$ ipython --no-banner

In [1]: import numpy as np

In [2]: np.set_printoptions(precision=2, suppress=True, linewidth=100)

In [3]: def rnd(a):
   ...:     return np.round(a, 2) + 0
   ...: 

In [4]: X = np.load("test10.npy")

In [5]: X
Out[5]: 
array([[-1.2 , -0.6 , -1.13],
       [-0.3 , -1.3 , -2.56],
       [ 0.7 ,  0.4 ,  0.75],
       [ 0.3 ,  0.8 ,  1.5 ],
       [-1.3 ,  2.1 ,  4.21],
       [ 0.6 ,  0.3 ,  0.57],
       [-1.5 ,  1.  ,  1.84],
       [-1.  ,  1.1 ,  2.27],
       [-0.9 , -2.5 , -4.94],
       [ 0.2 , -0.4 , -0.83],
       [ 0.6 ,  0.  , -0.03],
       [ 0.9 ,  0.9 ,  1.71],
       [-1.8 , -0.2 , -0.51],
       [-0.1 ,  2.5 ,  5.1 ],
       [ 0.1 , -1.1 , -2.2 ],
       [-0.4 , -0.6 , -1.21],
       [-1.2 ,  0.9 ,  1.89],
       [-1.4 ,  0.7 ,  1.37],
       [ 0.  , -0.3 , -0.63],
       [-0.3 , -1.7 , -3.45],
       [ 0.5 ,  0.  ,  0.  ],
       [-0.7 , -0.1 , -0.14],
       [-0.7 ,  0.8 ,  1.69],
       [ 0.3 , -0.4 , -0.75]])

In [6]: Xs = (X - X.mean(axis=0)) / X.std(axis=0)

In [7]: np.argwhere(np.abs(Xs) > 2)
Out[7]: 
array([[ 8,  1],
       [ 8,  2],
       [13,  1],
       [13,  2]])

In [8]: c = np.linalg.lstsq(np.delete(Xs, 1, axis=1), Xs[:, 1])[0]

In [9]: np.abs(c).argmax()
Out[9]: np.int64(1)

In [10]: u = np.array([2, 0, 2])

In [11]: rnd(np.correlate(X[5], X[7], "full"))
Out[11]: array([ 1.36,  1.34,  1.02,  0.33, -0.57])

In [12]: rnd(np.cross(X[5, :3], X[7, :3]))
Out[12]: array([ 0.05, -1.93,  0.96])

In [13]: rnd(np.polyval(u, X[5]))
Out[13]: array([2.72, 2.18, 2.65])

In [14]: np.convolve(X[5], u)
Out[14]: array([1.2 , 0.6 , 2.34, 0.6 , 1.14])

In [15]: Xs = X - X.mean(axis=0)

In [16]: V = np.linalg.svd(Xs)[2][:2]

In [17]: A2 = Xs - Xs @ V.T @ V

In [18]: rnd(np.linalg.norm(A2) / np.linalg.norm(Xs))
Out[18]: np.float64(0.01)

In [19]: rnd(np.diag(V.T @ V))
Out[19]: array([1. , 0.2, 0.8])

In [20]: Z = X[[9, 17]].astype(float)

In [21]: for _ in range(3):
    ...:     labels = np.linalg.norm(X[:, None] - Z, axis=-1).argmin(axis=1)
    ...:     Z = np.array([X[labels == j].mean(axis=0) for j in range(2)])
    ...: 

In [22]: labels
Out[22]: array([0, 0, 1, 1, 1, 1, 1, 1, 0, 0, 0, 1, 0, 1, 0, 0, 1, 1, 0, 0, 0, 0, 1, 0])

In [23]: rnd(Z[1] - Z[0])
Out[23]: array([-0.13,  1.75,  3.5 ])

In [24]: np.bincount(labels)
Out[24]: array([13, 11])

In [25]: np.abs(Z[1] - Z[0]).argmax()
Out[25]: np.int64(2)

In [26]: F = np.array([[-2, -1, 0], [1, 2, 3], [4, 5, 6], [7, 8, 9]])

In [27]: rank = np.linalg.matrix_rank(F)

In [28]: rank
Out[28]: np.int64(2)

In [29]: ns = np.linalg.svd(F)[2][rank:].T

In [30]: [int(np.linalg.matrix_rank(F[:i])) for i in range(1, len(F) + 1)]
Out[30]: [1, 2, 2, 2]

In [31]: rnd(ns[:, 0] / ns[np.abs(ns[:, 0]).round(6).argmax(), 0])
Out[31]: array([-0.5,  1. , -0.5])

In [32]: [int(np.linalg.matrix_rank(np.delete(F, i, axis=0))) for i in range(4)]
Out[32]: [2, 2, 2, 2]

In [33]: np.allclose(F @ ns, 0)
Out[33]: True

In [34]: rnd(F @ ns)
Out[34]: 
array([[0.],
       [0.],
       [0.],
       [0.]])

In [35]: ns.shape
Out[35]: (3, 1)

In [36]: left, s, VT = np.linalg.svd(F)

In [37]: np.argmax(s[:-1] / (s[1:] + 1e-6)) + 1
Out[37]: np.int64(2)

In [38]: rnd(s)
Out[38]: array([16.92,  1.94,  0.  ])

In [39]: A2 = left[:, :2] @ np.diag(s[:2]) @ VT[:2]

In [40]: rnd(np.abs(F - A2).max())
Out[40]: np.float64(0.0)

In [41]: rnd(np.linalg.norm(F - A2) / np.linalg.norm(F))
Out[41]: np.float64(0.0)

In [42]: rnd(np.linalg.norm(F - A2, 2)), rnd(s[2])
Out[42]: (np.float64(0.0), np.float64(0.0))

In [43]: np.linalg.matrix_rank(F, rtol=0.05)
Out[43]: np.int64(2)

In [44]: rnd(np.linalg.norm(F[3] - F[0]))
Out[44]: np.float64(15.59)

In [45]: rnd(np.linalg.norm(F, "nuc"))
Out[45]: np.float64(18.86)

In [46]: rnd(np.linalg.norm(F, 1)), rnd(np.linalg.norm(F, np.inf))
Out[46]: (np.float64(18.0), np.float64(24.0))

In [47]: rnd(np.linalg.norm(F, 2))
Out[47]: np.float64(16.92)

In [48]: np.linalg.norm(F, axis=1).argmax()
Out[48]: np.int64(3)

In [49]: np.argsort(-np.linalg.norm(F, axis=0).round(6), kind="stable")[:3]
Out[49]: array([2, 1, 0])

In [50]: [round(float(x), 2) for x in np.linalg.svd(F, compute_uv=False)[:3]]
Out[50]: [16.92, 1.94, 0.0]

In [51]: np.linalg.matrix_rank(F, rtol=0.1)
Out[51]: np.int64(2)

In [52]: cov = F.T @ F

In [53]: (F @ F.T).shape
Out[53]: (4, 4)

In [54]: np.trace(cov), (F ** 2).sum()
Out[54]: (np.int64(290), np.int64(290))

In [55]: np.allclose(cov, cov.T)
Out[55]: True

In [56]: J = np.load("out18.npy")

In [57]: J
Out[57]: 
array([[  0.  , -24.71,  10.94],
       [  0.  , -22.5 ,  10.2 ],
       [  0.  , -13.79,   7.02],
       [  0.  ,  -8.48,   4.75],
       [  0.  ,  -7.47,   4.27],
       [  0.  ,  -7.3 ,   4.18],
       [  0.  ,  -4.91,   2.95],
       [  0.  ,  -1.5 ,   0.84],
       [  0.  ,  -0.52,   0.17],
       [  0.  ,  -0.3 ,   0.06],
       [  0.  ,  -0.2 ,   0.03],
       [  0.  ,   0.44,   0.13],
       [  0.  ,   0.55,   0.19],
       [  0.  ,   7.03,   4.05],
       [  0.  ,  14.98,   7.48],
       [  0.  ,  17.04,   8.26]])

In [58]: # rank 2

In [59]: rank = np.linalg.matrix_rank(J)

In [60]: rank
Out[60]: np.int64(2)

In [61]: ns = np.linalg.svd(J)[2][rank:].T

In [62]: [int(np.linalg.matrix_rank(np.delete(J, i, axis=0))) for i in range(16)]
Out[62]: [2, 2, 2, 2, 2, 2, 2, 2, 2, 2, 2, 2, 2, 2, 2, 2]

In [63]: [int(np.linalg.matrix_rank(J[:i])) for i in range(1, len(J) + 1)]
Out[63]: [1, 2, 2, 2, 2, 2, 2, 2, 2, 2, 2, 2, 2, 2, 2, 2]

In [64]: J @ ns
Out[64]: 
array([[0.],
       [0.],
       [0.],
       [0.],
       [0.],
       [0.],
       [0.],
       [0.],
       [0.],
       [0.],
       [0.],
       [0.],
       [0.],
       [0.],
       [0.],
       [0.]])

In [65]: ns @ ns.T
Out[65]: 
array([[1., 0., 0.],
       [0., 0., 0.],
       [0., 0., 0.]])

In [66]: left, s, VT = np.linalg.svd(J)

In [67]: np.argmax(s[:-1] / (s[1:] + 1e-6)) + 1
Out[67]: np.int64(2)

In [68]: rnd(s)
Out[68]: array([46.79, 19.27,  0.  ])

In [69]: A2 = left[:, :2] @ np.diag(s[:2]) @ VT[:2]

In [70]: np.linalg.matrix_rank(A2)
Out[70]: np.int64(2)

In [71]: rnd(np.linalg.norm(J - A2) / np.linalg.norm(J))
Out[71]: np.float64(0.0)

In [72]: rnd(np.abs(J - A2).max())
Out[72]: np.float64(0.0)

In [73]: rnd(np.linalg.norm(J - A2, 2)), s[2]
Out[73]: (np.float64(0.0), np.float64(0.0))

In [74]: def softmax(z):
    ...:     e = np.exp(z - z.max(axis=-1, keepdims=True))
    ...:     return e / e.sum(axis=-1, keepdims=True)
    ...: 

In [75]: rnd(softmax(J[11] + -2))
Out[75]: array([0.27, 0.42, 0.31])

In [76]: rnd(softmax(10 * J[11]))
Out[76]: array([0.01, 0.95, 0.04])

In [77]: scores = J @ J.T / np.sqrt(3)

In [78]: softmax(scores).round(6).argmax(axis=1)
Out[78]: array([ 0,  0,  0,  0,  0,  0,  0,  0,  0,  0,  0, 15, 15, 15, 15, 15])

In [79]: cov = J.T @ J

In [80]: rnd(cov)
Out[80]: 
array([[   0.  ,    0.  ,    0.  ],
       [   0.  , 2079.44, -433.75],
       [   0.  , -433.75,  481.35]])

In [81]: (J @ J.T).shape
Out[81]: (16, 16)

In [82]: rnd(np.linalg.svd(J, compute_uv=False) ** 2)
Out[82]: array([2189.57,  371.21,    0.  ])

In [83]: u = np.array([2, -1, -2]) + 0.5

In [84]: W0 = np.eye(3) - 2 * np.outer(u, u) / (u @ u)

In [85]: rnd(W0)
Out[85]: 
array([[-0.43,  0.29,  0.86],
       [ 0.29,  0.94, -0.17],
       [ 0.86, -0.17,  0.49]])

In [86]: # keeps lengths

In [87]: A2 = np.array([[-8, -1], [-8, -6]])

In [88]: Z = np.kron(A2, W0)

In [89]: np.linalg.matrix_rank(Z)
Out[89]: np.int64(6)

In [90]: evals, V = np.linalg.eig(W0)

In [91]: rnd(np.sort(np.linalg.eigvals(W0.T)))
Out[91]: array([-1.,  1.,  1.])

In [92]: rnd(np.sort(np.linalg.eigvals(np.linalg.inv(W0))))
Out[92]: array([-1.,  1.,  1.])

In [93]: A2 = W0 / np.linalg.norm(W0, axis=1, keepdims=True)

In [94]: cov = A2 @ A2.T

In [95]: rnd(np.linalg.norm(A2, axis=1))
Out[95]: array([1., 1., 1.])

In [96]: rnd(cov[1])
Out[96]: array([0., 1., 0.])

In [97]: rnd(cov)
Out[97]: 
array([[1., 0., 0.],
       [0., 1., 0.],
       [0., 0., 1.]])

In [98]: np.argwhere(np.triu(np.abs(cov) > 0.95, 1))
Out[98]: array([], shape=(0, 2), dtype=int64)

In [99]: np.degrees(np.arccos(np.clip(cov[1, 2], -1, 1)))
Out[99]: np.float64(90.0)

In [100]: left, s, VT = np.linalg.svd(W0, full_matrices=False)

In [101]: rnd(VT @ VT.T)
Out[101]: 
array([[1., 0., 0.],
       [0., 1., 0.],
       [0., 0., 1.]])

In [102]: rnd(left.T @ left)
Out[102]: 
array([[1., 0., 0.],
       [0., 1., 0.],
       [0., 0., 1.]])

In [103]: (s > 1e-8).sum()
Out[103]: np.int64(3)

In [104]: rnd(left.T @ W0 @ VT.T)
Out[104]: 
array([[1., 0., 0.],
       [0., 1., 0.],
       [0., 0., 1.]])

In [105]: evals, V = np.linalg.eigh(W0)

In [106]: (evals > 1e-8).sum(), (evals < -1e-8).sum()
Out[106]: (np.int64(2), np.int64(1))

In [107]: rnd(evals)
Out[107]: array([-1.,  1.,  1.])

In [108]: rnd(np.linalg.eigvalsh(W0 + 5 * np.eye(3)))
Out[108]: array([4., 6., 6.])

In [109]: feats = np.array([[-4, 5, 4, 1], [1, -4, 5, 4], [4, 1, -4, 5], [5, 4, 1, -4]])

In [110]: u = np.array([2, 2, 3, 0])

In [111]: A2 = feats + np.outer(u, np.eye(4)[3])

In [112]: np.linalg.matrix_rank(np.linalg.inv(A2) - np.linalg.inv(feats), tol=1e-8)
Out[112]: np.int64(1)

In [113]: np.linalg.matrix_rank(A2 - feats)
Out[113]: np.int64(1)

In [114]: rng = np.random.default_rng(44)

In [115]: labels = rng.permutation(4)

In [116]: labels
Out[116]: array([1, 0, 2, 3])

In [117]: A2 = feats[labels][:, labels]

In [118]: rnd(np.sort(np.abs(np.linalg.eigvals(A2))))
Out[118]: array([6.  , 6.  , 8.94, 8.94])

In [119]: A2
Out[119]: 
array([[-4,  1,  5,  4],
       [ 5, -4,  4,  1],
       [ 1,  4, -4,  5],
       [ 4,  5,  1, -4]])

In [120]: np.diag(A2)
Out[120]: array([-4, -4, -4, -4])

In [121]: vec = np.array([1, -2, 2, 0])

In [122]: h = np.maximum(feats @ vec, 0)

In [123]: feats.T @ h
Out[123]: array([ 19, -76,  95,  76])

In [124]: rnd(np.tanh(feats @ vec))
Out[124]: array([-1.  ,  1.  , -1.  , -0.76])

In [125]: h
Out[125]: array([ 0, 19,  0,  0])

In [126]: rnd(np.linalg.det(2 * feats)), rnd(np.linalg.det(feats))
Out[126]: (np.float64(-46080.0), np.float64(-2880.0))

In [127]: np.kron(np.eye(2, dtype=int), feats)
Out[127]: 
array([[-4,  5,  4,  1,  0,  0,  0,  0],
       [ 1, -4,  5,  4,  0,  0,  0,  0],
       [ 4,  1, -4,  5,  0,  0,  0,  0],
       [ 5,  4,  1, -4,  0,  0,  0,  0],
       [ 0,  0,  0,  0, -4,  5,  4,  1],
       [ 0,  0,  0,  0,  1, -4,  5,  4],
       [ 0,  0,  0,  0,  4,  1, -4,  5],
       [ 0,  0,  0,  0,  5,  4,  1, -4]])

In [128]: rnd(np.poly(feats))
Out[128]: array([    1.,    16.,    44.,  -576., -2880.])

In [129]: rnd(np.linalg.eigvals(feats))
Out[129]: array([ 6.+0.j, -8.+4.j, -8.-4.j, -6.+0.j])

In [130]: rnd(np.linalg.det(feats[::-1]))
Out[130]: np.float64(-2880.0)

In [131]: np.einsum("ii->", feats)
Out[131]: np.int64(-16)
